In [1]: import numpy as np

In [2]: from numpy import linalg as LA

In [3]: np.set_printoptions(suppress=True, linewidth=100)

In [4]: data = np.array([[9, 4, 5, 0], [4, 9, 6, 4], [5, 6, 6, 5], [0, 4, 5, 9]])

In [5]: data
Out[5]: 
array([[9, 4, 5, 0],
       [4, 9, 6, 4],
       [5, 6, 6, 5],
       [0, 4, 5, 9]])

In [6]: # equal to its transpose

In [7]: A2 = data[0, 0] * data[1:] - np.outer(data[1:, 0], data[0])

In [8]: A2
Out[8]: 
array([[ 0, 65, 34, 36],
       [ 0, 34, 29, 45],
       [ 0, 36, 45, 81]])

In [9]: np.round(data[:, 0] / data[0, 0], 2)
Out[9]: array([1.  , 0.44, 0.56, 0.  ])

In [10]: np.flatnonzero(~A2.round(6).any(axis=1))
Out[10]: array([], dtype=int64)

In [11]: rk = LA.matrix_rank(data)

In [12]: rk
Out[12]: np.int64(3)

In [13]: ns = LA.svd(data)[2][rk:].T

In [14]: np.round(ns @ ns.T, 2)
Out[14]: 
array([[ 0.13,  0.08, -0.3 ,  0.13],
       [ 0.08,  0.06, -0.2 ,  0.08],
       [-0.3 , -0.2 ,  0.69, -0.3 ],
       [ 0.13,  0.08, -0.3 ,  0.13]])

In [15]: np.round(data @ ns, 2) + 0
Out[15]: 
array([[0.],
       [0.],
       [0.],
       [0.]])

In [16]: np.allclose(data @ ns, 0)
Out[16]: True

In [17]: [int(LA.matrix_rank(np.delete(data, i, axis=0))) for i in range(4)]
Out[17]: [3, 3, 3, 3]

In [18]: [int(LA.matrix_rank(data[:i])) for i in range(1, len(data) + 1)]
Out[18]: [1, 2, 3, 3]

In [19]: LA.matrix_rank(data.T @ data), LA.matrix_rank(data @ data.T)
Out[19]: (np.int64(3), np.int64(3))

In [20]: U, s, Vh = LA.svd(data)

In [21]: print(s.round(2) + 0)
[20.54  9.    3.46  0.  ]

In [22]: A2 = U[:, :3] @ np.diag(s[:3]) @ Vh[:3]

In [23]: A2.round(2) + 0
Out[23]: 
array([[9., 4., 5., 0.],
       [4., 9., 6., 4.],
       [5., 6., 6., 5.],
       [0., 4., 5., 9.]])

In [24]: LA.matrix_rank(data, rtol=0.05)
Out[24]: np.int64(3)

In [25]: round(float(LA.norm(data - A2) / LA.norm(data)), 2)
Out[25]: 0.0

In [26]: round(float(LA.norm(data, 2) / LA.norm(data)), 2)
Out[26]: 0.91

In [27]: LA.cond(data) > 100
Out[27]: np.True_

In [28]: f = np.array([8, 8, 1, 1, -2, 8]) + 0.5

In [29]: M = np.eye(6) - 2 * np.outer(f, f) / (f @ f)

In [30]: print(M.round(2))
[[ 0.35 -0.65 -0.11 -0.11  0.11 -0.65]
 [-0.65  0.35 -0.11 -0.11  0.11 -0.65]
 [-0.11 -0.11  0.98 -0.02  0.02 -0.11]
 [-0.11 -0.11 -0.02  0.98  0.02 -0.11]
 [ 0.11  0.11  0.02  0.02  0.98  0.11]
 [-0.65 -0.65 -0.11 -0.11  0.11  0.35]]

In [31]: [round(float(LA.det(M[:i, :i])), 2) + 0 for i in range(1, 7)]
Out[31]: [0.35, -0.29, -0.31, -0.33, -0.35, -1.0]

In [32]: try:
    ...:     LA.cholesky(M)
    ...: except LA.LinAlgError as e:
    ...:     print(e)
    ...: 
Matrix is not positive definite

In [33]: O, Rm = LA.qr(M)

In [34]: np.round(O @ Rm, 2)
Out[34]: 
array([[ 0.35, -0.65, -0.11, -0.11,  0.11, -0.65],
       [-0.65,  0.35, -0.11, -0.11,  0.11, -0.65],
       [-0.11, -0.11,  0.98, -0.02,  0.02, -0.11],
       [-0.11, -0.11, -0.02,  0.98,  0.02, -0.11],
       [ 0.11,  0.11,  0.02,  0.02,  0.98,  0.11],
       [-0.65, -0.65, -0.11, -0.11,  0.11,  0.35]])

In [35]: Rm.round(2) + 0
Out[35]: 
array([[-1.,  0.,  0.,  0.,  0.,  0.],
       [ 0., -1.,  0.,  0.,  0.,  0.],
       [ 0.,  0., -1.,  0.,  0.,  0.],
       [ 0.,  0.,  0., -1.,  0.,  0.],
       [ 0.,  0.,  0.,  0., -1.,  0.],
       [ 0.,  0.,  0.,  0.,  0., -1.]])

In [36]: print(np.abs(np.diag(Rm)))
[1. 1. 1. 1. 1. 1.]

In [37]: print(round(float(np.trace(O @ O.T)), 2))
6.0

In [38]: x = np.array([0, 0, 0, 0, 2, 0])

In [39]: target = M @ x

In [40]: target.round(2)
Out[40]: array([0.23, 0.23, 0.04, 0.04, 1.96, 0.23])

In [41]: print(np.round(LA.solve(M, M[:, 0]), 2) + 0)
[1. 0. 0. 0. 0. 0.]

In [42]: np.round(LA.solve(M, target + M[:, 1]), 2) + 0
Out[42]: array([0., 1., 0., 0., 2., 0.])

In [43]: np.round(LA.solve(M.T, M[2]), 2)
Out[43]: array([-0., -0.,  1.,  0.,  0., -0.])

In [44]: np.round(LA.solve(M, -3 * target), 2) + 0
Out[44]: array([ 0.,  0.,  0.,  0., -6.,  0.])

In [45]: ev, V = LA.eigh(M)

In [46]: x = np.array([1, 3, 0, 3, 1, 0])

In [47]: np.round(V * np.abs(ev) @ V.T, 2) + 0
Out[47]: 
array([[1., 0., 0., 0., 0., 0.],
       [0., 1., 0., 0., 0., 0.],
       [0., 0., 1., 0., 0., 0.],
       [0., 0., 0., 1., 0., 0.],
       [0., 0., 0., 0., 1., 0.],
       [0., 0., 0., 0., 0., 1.]])

In [48]: np.round(V * np.maximum(ev, 0) @ V.T, 2)
Out[48]: 
array([[ 0.68, -0.32, -0.06, -0.06,  0.06, -0.32],
       [-0.32,  0.68, -0.06, -0.06,  0.06, -0.32],
       [-0.06, -0.06,  0.99, -0.01,  0.01, -0.06],
       [-0.06, -0.06, -0.01,  0.99,  0.01, -0.06],
       [ 0.06,  0.06,  0.01,  0.01,  0.99,  0.06],
       [-0.32, -0.32, -0.06, -0.06,  0.06,  0.68]])

In [49]: A2 = LA.inv(M)

In [50]: np.round(LA.inv(A2), 2)
Out[50]: 
array([[ 0.35, -0.65, -0.11, -0.11,  0.11, -0.65],
       [-0.65,  0.35, -0.11, -0.11,  0.11, -0.65],
       [-0.11, -0.11,  0.98, -0.02,  0.02, -0.11],
       [-0.11, -0.11, -0.02,  0.98,  0.02, -0.11],
       [ 0.11,  0.11,  0.02,  0.02,  0.98,  0.11],
       [-0.65, -0.65, -0.11, -0.11,  0.11,  0.35]])

In [51]: m1 = np.loadtxt("layer15.csv", delimiter=",")

In [52]: m1
Out[52]: 
array([[ 0.96,  0.01, -1.01,  3.01,  1.98, -2.  ],
       [ 0.98,  0.  , -0.98,  2.98,  2.02, -2.02],
       [ 0.99,  0.02, -0.98,  2.98,  1.99, -2.02],
       [ 0.96,  0.02, -1.  ,  2.96,  2.01, -2.03],
       [ 0.98,  0.  , -1.01,  3.01,  1.99, -2.02],
       [ 0.98,  0.  , -1.02,  2.99,  2.  , -2.01],
       [ 0.99, -0.01, -1.02,  3.02,  2.02, -1.99],
       [ 1.  ,  0.01, -0.98,  3.02,  2.02, -1.98],
       [ 0.94, -0.02, -1.  ,  2.99,  2.02, -1.99],
       [ 1.03, -0.01, -1.03,  3.  ,  2.03, -1.95],
       [ 1.01,  0.02, -1.02,  3.  ,  2.01, -1.96],
       [ 1.  ,  0.  , -0.97,  2.99,  2.02, -2.03],
       [ 0.98,  0.01, -1.  ,  2.99,  1.99, -1.97],
       [ 0.98, -0.03, -1.01,  2.99,  1.98, -1.97],
       [ 0.99,  0.01, -1.  ,  3.04,  1.98, -1.98],
       [ 1.  , -0.96,  0.03,  1.97, -2.95,  3.01],
       [ 0.99, -1.  ,  0.02,  2.01, -3.02,  2.99],
       [ 0.98, -1.01, -0.01,  2.  , -3.03,  3.  ],
       [ 1.03, -1.  ,  0.01,  2.03, -2.97,  2.99],
       [ 1.  , -1.01, -0.01,  2.  , -3.01,  2.97],
       [ 1.03, -1.  ,  0.02,  1.98, -2.98,  3.01],
       [ 1.  , -1.03,  0.04,  1.99, -3.05,  3.02],
       [ 0.99, -0.97,  0.05,  2.01, -3.02,  3.  ],
       [ 0.99, -1.02,  0.04,  1.98, -3.  ,  3.02],
       [ 1.03, -0.98,  0.01,  2.01, -3.05,  3.  ],
       [ 1.02, -0.99,  0.  ,  2.  , -3.03,  3.  ],
       [ 0.99, -0.99,  0.01,  1.98, -2.99,  3.01],
       [ 1.02, -0.99, -0.02,  1.99, -3.03,  3.01],
       [ 1.  , -1.  , -0.01,  2.02, -3.04,  3.  ],
       [ 1.02, -0.98,  0.03,  2.  , -2.99,  3.01]])

In [53]: ang = np.radians(30)

In [54]: Rm = np.eye(6)

In [55]: Rm[4, 4] = Rm[2, 2] = np.cos(ang)

In [56]: Rm[4, 2], Rm[2, 4] = -np.sin(ang), np.sin(ang)

In [57]: Rm.round(2)
Out[57]: 
array([[ 1.  ,  0.  ,  0.  ,  0.  ,  0.  ,  0.  ],
       [ 0.  ,  1.  ,  0.  ,  0.  ,  0.  ,  0.  ],
       [ 0.  ,  0.  ,  0.87,  0.  ,  0.5 ,  0.  ],
       [ 0.  ,  0.  ,  0.  ,  1.  ,  0.  ,  0.  ],
       [ 0.  ,  0.  , -0.5 ,  0.  ,  0.87,  0.  ],
       [ 0.  ,  0.  ,  0.  ,  0.  ,  0.  ,  1.  ]])

In [58]: A2 = m1 @ Rm.T

In [59]: np.allclose(LA.norm(m1, axis=1), LA.norm(A2, axis=1))
Out[59]: True

In [60]: print(np.round(LA.det(Rm), 2), np.round(np.trace(Rm), 2))
1.0 5.73
